$ python -q
>>> import numpy as np
>>> np.set_printoptions(precision=2, suppress=True, linewidth=200)
>>> tidy = lambda a: np.round(a, 2) + 0
>>> m1 = np.load("mat.npy")
>>> print(m1)
[[ 17. -16. -10.  13.]
 [ 26. -28. -20.  26.]
 [ 26. -22. -39.  39.]
 [ 26. -22. -46.  46.]]
>>> print(tidy(np.linalg.eigvals(m1).sum().real))
-4.0
>>> print(np.kron(np.eye(2, dtype=int), m1))
[[ 17. -16. -10.  13.   0.  -0.  -0.   0.]
 [ 26. -28. -20.  26.   0.  -0.  -0.   0.]
 [ 26. -22. -39.  39.   0.  -0.  -0.   0.]
 [ 26. -22. -46.  46.   0.  -0.  -0.   0.]
 [  0.  -0.  -0.   0.  17. -16. -10.  13.]
 [  0.  -0.  -0.   0.  26. -28. -20.  26.]
 [  0.  -0.  -0.   0.  26. -22. -39.  39.]
 [  0.  -0.  -0.   0.  26. -22. -46.  46.]]
>>> print(tidy(np.linalg.det(m1.T)))
1512.0
>>> w, vecs = np.linalg.eig(m1)
>>> print(tidy(np.sort(np.linalg.eigvals(m1.T))))
[-9. -6.  4.  7.]
>>> print(tidy(m1 @ vecs[:, 0] - w[0] * vecs[:, 0]))
[0. 0. 0. 0.]
>>> print(tidy(np.sort(np.linalg.eigvals(np.linalg.inv(m1)))))
[-0.17 -0.11  0.14  0.25]
>>> rng = np.random.default_rng(75)
>>> idx = rng.permutation(4)
>>> print(idx)
[3 2 0 1]
>>> A2 = m1[idx][:, idx]
>>> print(np.diag(A2))
[ 46. -39.  17. -28.]
>>> print(np.trace(A2))
-4.0
>>> print(tidy(np.sort(np.abs(np.linalg.eigvals(A2)))))
[4. 6. 7. 9.]
